In [1]: import numpy as np

In [2]: from numpy import linalg as LA

In [3]: np.set_printoptions(precision=2, suppress=True, linewidth=160, floatmode="fixed")

In [4]: def tidy(a):
   ...:     return np.round(a, 2) + 0
   ...: 

In [5]: A = np.load("dump.npy")

In [6]: A
Out[6]: 
array([[ 0, -2, -1, -2],
       [ 2,  0, -1, -1],
       [ 1,  1,  0,  2],
       [ 2,  1, -2,  0]])

In [7]: # skew-symmetric

In [8]: tidy(LA.norm(A, axis=1))
Out[8]: array([3.00, 2.45, 2.45, 3.00])

In [9]: tidy(LA.norm(A, 1)), tidy(LA.norm(A, np.inf))
Out[9]: (np.float64(5.0), np.float64(5.0))

In [10]: tidy(LA.norm(A, 2))
Out[10]: np.float64(3.79)

In [11]: other = LA.inv(A)

In [12]: np.allclose(other, A.T)
Out[12]: False

In [13]: tidy(LA.cond(A))
Out[13]: np.float64(4.79)

In [14]: tidy(LA.slogdet(A)[0])
Out[14]: np.float64(1.0)

In [15]: tidy(other)
Out[15]: 
array([[ 0.00,  0.67,  0.33, -0.33],
       [-0.67,  0.00, -0.67,  0.33],
       [-0.33,  0.67,  0.00, -0.67],
       [ 0.33, -0.33,  0.67,  0.00]])

In [16]: tidy(A @ other)
Out[16]: 
array([[1.00, 0.00, 0.00, 0.00],
       [0.00, 1.00, 0.00, 0.00],
       [0.00, 0.00, 1.00, 0.00],
       [0.00, 0.00, 0.00, 1.00]])

In [17]: tidy(LA.det(A) * LA.det(other))
Out[17]: np.float64(1.0)

In [18]: F = np.array([[0.5, 0.5], [0.5, 0.5]])

In [19]: # columns 0 and 1 are equal

In [20]: Uu, sigma, VT = LA.svd(F)

In [21]: tidy(sigma)
Out[21]: array([1.00, 0.00])

In [22]: other = Uu[:, :1] @ np.diag(sigma[:1]) @ VT[:1]

In [23]: tidy(other)
Out[23]: 
array([[0.50, 0.50],
       [0.50, 0.50]])

In [24]: LA.matrix_rank(other)
Out[24]: np.int64(1)

In [25]: u, r1 = other[1], other[0]

In [26]: tidy(u @ u)
Out[26]: np.float64(0.5)

In [27]: pr = (u @ r1) / (u @ u) * u

In [28]: LA.matrix_rank(np.outer(u, r1))
Out[28]: np.int64(1)

In [29]: print(tidy(pr))
[0.50 0.50]

In [30]: print(tidy((r1 - pr) @ u))
0.0

In [31]: Uu, sigma, VT = LA.svd(F, full_matrices=False)

In [32]: Uu.shape, sigma.shape, VT.shape
Out[32]: ((2, 2), (2,), (2, 2))

In [33]: np.cumsum(sigma ** 2) / np.sum(sigma ** 2)
Out[33]: array([1.00, 1.00])

In [34]: print(np.abs(Uu[:, 0]).round(6).argmax())
0

In [35]: print(tidy(Uu.T @ F @ VT.T))
[[1.00 0.00]
 [0.00 0.00]]

In [36]: tidy(VT @ VT.T)
Out[36]: 
array([[1.00, 0.00],
       [0.00, 1.00]])

In [37]: print(tidy(sigma / sigma[0]))
[1.00 0.00]
